% python3 -q
>>> import numpy as np
>>> np.set_printoptions(precision=2, suppress=True, linewidth=100, floatmode="fixed")
>>> data = np.load("layer16.npy")
>>> data
array([[ 0.60, -0.90,  2.00, -0.20, -0.40],
       [-1.60, -0.80,  3.00,  0.50, -1.00],
       [-0.20,  0.50,  7.00, -1.00,  1.30],
       [-1.00,  1.50,  2.00,  0.70,  0.10],
       [-1.00, -1.20, -1.00, -0.10,  0.40]])
>>> u = np.array([2, 1, 2, 0, 1])
>>> A2 = data + np.outer(u, np.eye(5)[4])
>>> A2
array([[ 0.60, -0.90,  2.00, -0.20,  1.60],
       [-1.60, -0.80,  3.00,  0.50,  0.00],
       [-0.20,  0.50,  7.00, -1.00,  3.30],
       [-1.00,  1.50,  2.00,  0.70,  0.10],
       [-1.00, -1.20, -1.00, -0.10,  1.40]])
>>> np.linalg.matrix_rank(A2 - data)
np.int64(1)
>>> A2 = np.linalg.inv(data)
>>> np.round(data @ A2, 2) + 0
array([[1.00, 0.00, 0.00, 0.00, 0.00],
       [0.00, 1.00, 0.00, 0.00, 0.00],
       [0.00, 0.00, 1.00, 0.00, 0.00],
       [0.00, 0.00, 0.00, 1.00, 0.00],
       [0.00, 0.00, 0.00, 0.00, 1.00]])
>>> M = np.array([[5, -8, -1, -7], [-1, -9, 2, 9], [-3, 0, 0, 3], [-9, 9, 9, 8]])
>>> M[0] = M[1]
>>> M
array([[-1, -9,  2,  9],
       [-1, -9,  2,  9],
       [-3,  0,  0,  3],
       [-9,  9,  9,  8]])
>>> M - M[0]
array([[ 0,  0,  0,  0],
       [ 0,  0,  0,  0],
       [-2,  9, -2, -6],
       [-8, 18,  7, -1]])
>>> M.mean(axis=0)
array([-3.50, -2.25,  3.25,  7.25])
>>> M[4]
Traceback (most recent call last):
  File "<python-input-15>", line 1, in <module>
    M[4]
    ~^^^
IndexError: index 4 is out of bounds for axis 0 with size 4
>>> round(np.linalg.norm(M), 2)
np.float64(25.67)
>>> P = np.triu(np.array([[2, 0, 0, -1], [1, 0, 1, -1], [-1, 1, -1, -1], [-1, 2, -1, 1]]), 1) + np.eye(4)
>>> A2 = P @ M @ np.linalg.inv(P)
>>> np.trace(A2), np.trace(M)
(np.float64(-2.0), np.int64(-2))
>>> round(float(np.linalg.det(A2)), 2)
0.0
>>> E = np.load("w.npy")
>>> E
array([[  0.94, -23.61,  -2.11],
       [ -1.02, -14.09,  -2.25],
       [ -1.17, -13.25,  -2.25],
       [ -1.17, -13.20,  -2.25],
       [ -1.60, -10.29,  -2.23],
       [ -1.89,  -7.57,  -2.15],
       [ -1.13,  -0.60,  -1.04],
       [ -1.08,  -0.54,  -0.99],
       [ -0.83,  -0.29,  -0.77],
       [ -0.44,  -0.07,  -0.42],
       [ -0.38,  -0.05,  -0.37],
       [ -0.34,  -0.04,  -0.32],
       [ -0.26,  -0.02,  -0.26],
       [ -0.19,  -0.01,  -0.19],
       [  1.08,  -0.32,   1.27],
       [  1.23,  -0.41,   1.50],
       [  1.52,  -0.60,   2.03],
       [  1.62,  -0.67,   2.24],
       [  1.92,  -0.93,   3.20],
       [  1.94,  -0.94,   3.27],
       [  1.95,  -0.95,   3.34],
       [  1.98,  -0.98,   3.58],
       [  2.00,  -1.00,   3.95],
       [  2.00,  -1.00,   4.08],
       [  1.86,  -0.85,   5.08],
       [  1.66,  -0.63,   5.69],
       [  1.48,  -0.42,   6.12],
       [  1.41,  -0.34,   6.25],
       [  0.32,   0.99,   7.84],
       [ -1.53,   3.37,   9.62]])
>>> vec = np.array([-3, -2, -3])
>>> y = E @ vec
>>> coef, lr = np.zeros(3), 1 / np.linalg.norm(E, 2) ** 2
>>> for i in range(6):
...     coef -= lr * E.T @ (E @ coef - y)
...     if i % 2 == 0: print(i, round(np.linalg.norm(E @ coef - y), 2))
... 
0 45.95
2 24.88
4 15.64
>>> round(np.linalg.cond(E), 2)
np.float64(6.18)
>>> u, r1 = M[0], M[3]
>>> u @ u
np.int64(167)
>>> u @ r1
np.int64(18)
>>> pr = (u @ r1) / (u @ u) * u
>>> np.linalg.matrix_rank(np.outer(u, r1))
np.int64(1)
>>> r1 - pr
array([-8.89,  9.97,  8.78,  7.03])
>>> W2 = E[[1, 23]].astype(float)
>>> for _ in range(7):
...     z = np.linalg.norm(E[:, None] - W2, axis=-1).argmin(axis=1)
...     W2 = np.array([E[z == j].mean(axis=0) for j in range(2)])
... 
>>> z
array([0, 0, 0, 0, 0, 0, 1, 1, 1, 1, 1, 1, 1, 1, 1, 1, 1, 1, 1, 1, 1, 1, 1, 1, 1, 1, 1, 1, 1, 1])
>>> W2
array([[ -0.98, -13.67,  -2.21],
       [  0.74,  -0.30,   2.70]])
>>> np.bincount(z)
array([ 6, 24])
>>> Xs = (E - E.mean(axis=0)) / E.std(axis=0)
>>> np.argwhere(np.abs(Xs) > 2)
array([[ 0,  1],
       [29,  2]])
>>> Xs.std(axis=0)
array([1.00, 1.00, 1.00])
>>> coef = np.linalg.lstsq(np.delete(Xs, 0, axis=1), Xs[:, 0])[0]
>>> np.abs(coef).argmax()
np.int64(1)
>>> coef
array([-0.05,  0.59])
